$ ipython --no-banner

In [1]: import numpy as np

In [2]: import numpy.linalg as la

In [3]: np.set_printoptions(precision=3, suppress=True, linewidth=120)

In [4]: def tidy(a):
   ...:     return np.round(a, 3) + 0
   ...: 

In [5]: A = np.load("x.npy")

In [6]: A
Out[6]: 
array([[-7.,  1., -2., -3.],
       [ 1., -8.,  1.,  2.],
       [ 0.,  0.,  0.,  2.],
       [ 0.,  0., -1., -1.]])

In [7]: np.trace(A)
Out[7]: np.float64(-16.0)

In [8]: tidy(np.sort(np.abs(la.eigvals(A))))
Out[8]: array([1.414, 1.414, 6.382, 8.618])

In [9]: tidy(la.matrix_power(A, 2))
Out[9]: 
array([[ 50., -15.,  18.,  22.],
       [-15.,  65., -12., -19.],
       [  0.,   0.,  -2.,  -2.],
       [  0.,   0.,   1.,  -1.]])

In [10]: np.allclose(A @ A.T, A.T @ A)
Out[10]: False

In [11]: print(tidy(la.det(A)))
110.0

In [12]: K = np.load("dump.npy")

In [13]: K
Out[13]: 
array([[ 1,  0,  0,  0],
       [ 1,  1,  0,  0],
       [-3, -3,  1,  0],
       [ 0,  2, -1,  1]])

In [14]: print(K.mean(axis=0))
[-0.25  0.    0.    0.25]

In [15]: la.matrix_rank(K)
Out[15]: np.int64(4)

In [16]: tidy(la.svd(K, compute_uv=False))
Out[16]: array([4.923, 1.879, 0.392, 0.275])

In [17]: K.shape
Out[17]: (4, 4)

In [18]: np.diff(K, axis=0)
Out[18]: 
array([[ 0,  1,  0,  0],
       [-4, -4,  1,  0],
       [ 3,  5, -2,  1]])

In [19]: print(np.count_nonzero(K))
9

In [20]: np.unravel_index(np.abs(K).argmax(), K.shape)
Out[20]: (np.int64(2), np.int64(0))

In [21]: K.sum(axis=0)
Out[21]: array([-1,  0,  0,  1])

In [22]: U, sigma, Vt = la.svd(K, full_matrices=False)

In [23]: np.abs(U[:, 0]).round(6).argmax()
Out[23]: np.int64(2)

In [24]: tidy(sigma / sigma[0])
Out[24]: array([1.   , 0.382, 0.08 , 0.056])

In [25]: tidy(U.T @ U)
Out[25]: 
array([[1., 0., 0., 0.],
       [0., 1., 0., 0.],
       [0., 0., 1., 0.],
       [0., 0., 0., 1.]])

In [26]: tidy(np.cumsum(sigma ** 2) / np.sum(sigma ** 2))
Out[26]: array([0.866, 0.992, 0.997, 1.   ])

In [27]: print(tidy(Vt @ Vt.T))
[[1. 0. 0. 0.]
 [0. 1. 0. 0.]
 [0. 0. 1. 0.]
 [0. 0. 0. 1.]]

In [28]: tidy(np.sqrt((sigma ** 2).sum())), tidy(la.norm(K))
Out[28]: (np.float64(5.292), np.float64(5.292))

In [29]: np.allclose(U * sigma @ Vt, K)
Out[29]: True
